$ python3 -q
>>> import numpy as np
>>> np.set_printoptions(precision=2, suppress=True, linewidth=200, floatmode="fixed")
>>> m1 = np.load("w.npy")
>>> print(m1)
[[ 0 -4  0  0]
 [ 2  0  0  0]
 [ 0  0 -4 -5]
 [ 0  0 -5 -4]]
>>> rng = np.random.default_rng(9752)
>>> idx = rng.permutation(4)
>>> idx
array([0, 2, 1, 3])
>>> Y = m1[idx][:, idx]
>>> np.sort(np.abs(np.linalg.eigvals(Y)))
array([1.00, 2.83, 2.83, 9.00])
>>> np.trace(Y)
np.int64(-8)
>>> np.diag(Y)
array([ 0, -4,  0, -4])
>>> m1.sum(axis=1)
array([-4,  2, -9, -9])
>>> np.diff(m1, axis=0)
array([[ 2,  4,  0,  0],
       [-2,  0, -4, -5],
       [ 0,  0, -1,  1]])
>>> m1 - m1[0]
array([[ 0,  0,  0,  0],
       [ 2,  4,  0,  0],
       [ 0,  4, -4, -5],
       [ 0,  4, -5, -4]])
>>> m1.shape
(4, 4)
>>> m1[:, 4]
Traceback (most recent call last):
  File "<python-input-15>", line 1, in <module>
    m1[:, 4]
    ~~^^^^^^
IndexError: index 4 is out of bounds for axis 1 with size 4
>>> np.linalg.matrix_rank(m1)
np.int64(4)
>>> np.linalg.svd(m1, compute_uv=False)
array([9.00, 4.00, 2.00, 1.00])
>>> np.count_nonzero(m1)
np.int64(6)
>>> mat = np.load("a.npy")
>>> mat
array([[ 1.00,  0.00,  0.00,  0.00,  0.00,  0.00,  0.00],
       [ 0.00,  1.00,  0.00,  0.00,  0.00,  0.00,  0.00],
       [ 0.00,  0.00,  1.00,  0.00,  0.00,  0.00,  0.00],
       [ 0.00,  0.00,  0.00,  0.31,  0.00,  0.00,  0.95],
       [ 0.00,  0.00,  0.00,  0.00,  1.00,  0.00,  0.00],
       [ 0.00,  0.00,  0.00,  0.00,  0.00,  1.00,  0.00],
       [ 0.00,  0.00,  0.00, -0.95,  0.00,  0.00,  0.31]])
>>> np.round(np.abs(np.linalg.eigvals(mat)).max(), 2)
np.float64(1.0)
>>> np.allclose(mat, mat.T)
False
>>> print((mat - mat.T) / 2)
[[ 0.00  0.00  0.00  0.00  0.00  0.00  0.00]
 [ 0.00  0.00  0.00  0.00  0.00  0.00  0.00]
 [ 0.00  0.00  0.00  0.00  0.00  0.00  0.00]
 [ 0.00  0.00  0.00  0.00  0.00  0.00  0.95]
 [ 0.00  0.00  0.00  0.00  0.00  0.00  0.00]
 [ 0.00  0.00  0.00  0.00  0.00  0.00  0.00]
 [ 0.00  0.00  0.00 -0.95  0.00  0.00  0.00]]
>>> mat @ mat
array([[ 1.00,  0.00,  0.00,  0.00,  0.00,  0.00,  0.00],
       [ 0.00,  1.00,  0.00,  0.00,  0.00,  0.00,  0.00],
       [ 0.00,  0.00,  1.00,  0.00,  0.00,  0.00,  0.00],
       [ 0.00,  0.00,  0.00, -0.81,  0.00,  0.00,  0.59],
       [ 0.00,  0.00,  0.00,  0.00,  1.00,  0.00,  0.00],
       [ 0.00,  0.00,  0.00,  0.00,  0.00,  1.00,  0.00],
       [ 0.00,  0.00,  0.00, -0.59,  0.00,  0.00, -0.81]])
>>> round(float(np.linalg.det(mat)), 2)
1.0
>>> (mat + mat.T) / 2
array([[1.00, 0.00, 0.00, 0.00, 0.00, 0.00, 0.00],
       [0.00, 1.00, 0.00, 0.00, 0.00, 0.00, 0.00],
       [0.00, 0.00, 1.00, 0.00, 0.00, 0.00, 0.00],
       [0.00, 0.00, 0.00, 0.31, 0.00, 0.00, 0.00],
       [0.00, 0.00, 0.00, 0.00, 1.00, 0.00, 0.00],
       [0.00, 0.00, 0.00, 0.00, 0.00, 1.00, 0.00],
       [0.00, 0.00, 0.00, 0.00, 0.00, 0.00, 0.31]])
>>> np.allclose(mat @ mat.T, mat.T @ mat)
True
>>> print(np.linalg.matrix_power(mat, 2))
[[ 1.00  0.00  0.00  0.00  0.00  0.00  0.00]
 [ 0.00  1.00  0.00  0.00  0.00  0.00  0.00]
 [ 0.00  0.00  1.00  0.00  0.00  0.00  0.00]
 [ 0.00  0.00  0.00 -0.81  0.00  0.00  0.59]
 [ 0.00  0.00  0.00  0.00  1.00  0.00  0.00]
 [ 0.00  0.00  0.00  0.00  0.00  1.00  0.00]
 [ 0.00  0.00  0.00 -0.59  0.00  0.00 -0.81]]
